>>> import numpy as np
>>> import numpy.linalg as la
>>> np.set_printoptions(suppress=True, linewidth=140)
>>> J = np.load("run2.npy")
>>> J
array([[-4.984, -2.012, -5.013, -0.02 ,  3.964,  0.998],
       [-4.984, -1.983, -5.016,  0.017,  4.06 ,  1.023],
       [-4.983, -1.991, -4.986,  0.021,  4.079,  1.019],
       [-4.982, -1.977, -4.99 , -0.002,  4.   ,  1.026],
       [-5.01 , -2.047, -4.966, -0.008,  3.999,  1.02 ],
       [-4.978, -2.011, -4.985,  0.003,  4.001,  0.969],
       [-5.003, -1.996, -5.033,  0.013,  3.98 ,  0.988],
       [-4.99 , -1.974, -4.984, -0.015,  4.005,  1.023],
       [-4.968, -2.008, -4.985, -0.009,  3.985,  0.975],
       [-4.97 , -2.05 , -5.005, -0.036,  3.99 ,  1.012],
       [-5.004, -2.01 , -4.978, -0.009,  4.   ,  0.976],
       [-4.992, -2.012, -5.009,  0.007,  4.001,  0.965],
       [ 1.994, -5.015, -0.994,  5.026,  3.983, -2.987],
       [ 2.   , -4.981, -0.981,  5.03 ,  4.015, -3.021],
       [ 2.005, -4.979, -0.987,  5.012,  3.998, -3.034],
       [ 2.   , -5.043, -1.034,  4.964,  4.024, -2.981],
       [ 2.004, -4.969, -0.994,  4.993,  4.038, -2.996],
       [ 1.982, -4.933, -0.986,  5.045,  4.005, -3.018],
       [ 1.997, -5.002, -1.01 ,  5.009,  4.019, -2.981],
       [ 2.005, -4.984, -1.002,  4.998,  4.   , -3.017],
       [ 1.99 , -5.027, -1.042,  4.995,  4.01 , -2.947],
       [ 2.017, -5.032, -0.978,  5.016,  3.988, -2.983],
       [ 1.994, -5.001, -1.001,  4.986,  3.984, -3.006],
       [ 1.994, -4.999, -1.005,  4.979,  4.028, -3.01 ],
       [ 1.031, -3.979, -4.01 ,  3.004,  1.018,  0.   ],
       [ 1.018, -4.004, -3.998,  2.99 ,  0.964, -0.007],
       [ 0.995, -4.014, -3.962,  2.948,  0.998, -0.005],
       [ 0.992, -4.015, -3.985,  2.964,  1.006, -0.018],
       [ 1.003, -4.027, -3.989,  3.008,  1.027,  0.02 ],
       [ 1.023, -3.969, -3.995,  2.977,  0.992, -0.021],
       [ 1.017, -3.982, -3.966,  2.992,  0.972, -0.02 ],
       [ 1.015, -4.005, -3.985,  3.033,  1.013,  0.019],
       [ 1.012, -4.014, -4.019,  2.998,  0.982, -0.001],
       [ 1.024, -4.003, -4.002,  2.998,  1.004, -0.018],
       [ 1.006, -3.989, -3.974,  3.012,  1.028, -0.006],
       [ 1.004, -4.006, -3.98 ,  3.011,  0.995,  0.03 ]])
>>> B = np.array([[3, 3, 1], [0, 1, 0], [0, 2, 1], [3, 3, 1], [1, 1, 0], [1, 3, 3]])
>>> np.vstack([J, B.T]).shape
(39, 6)
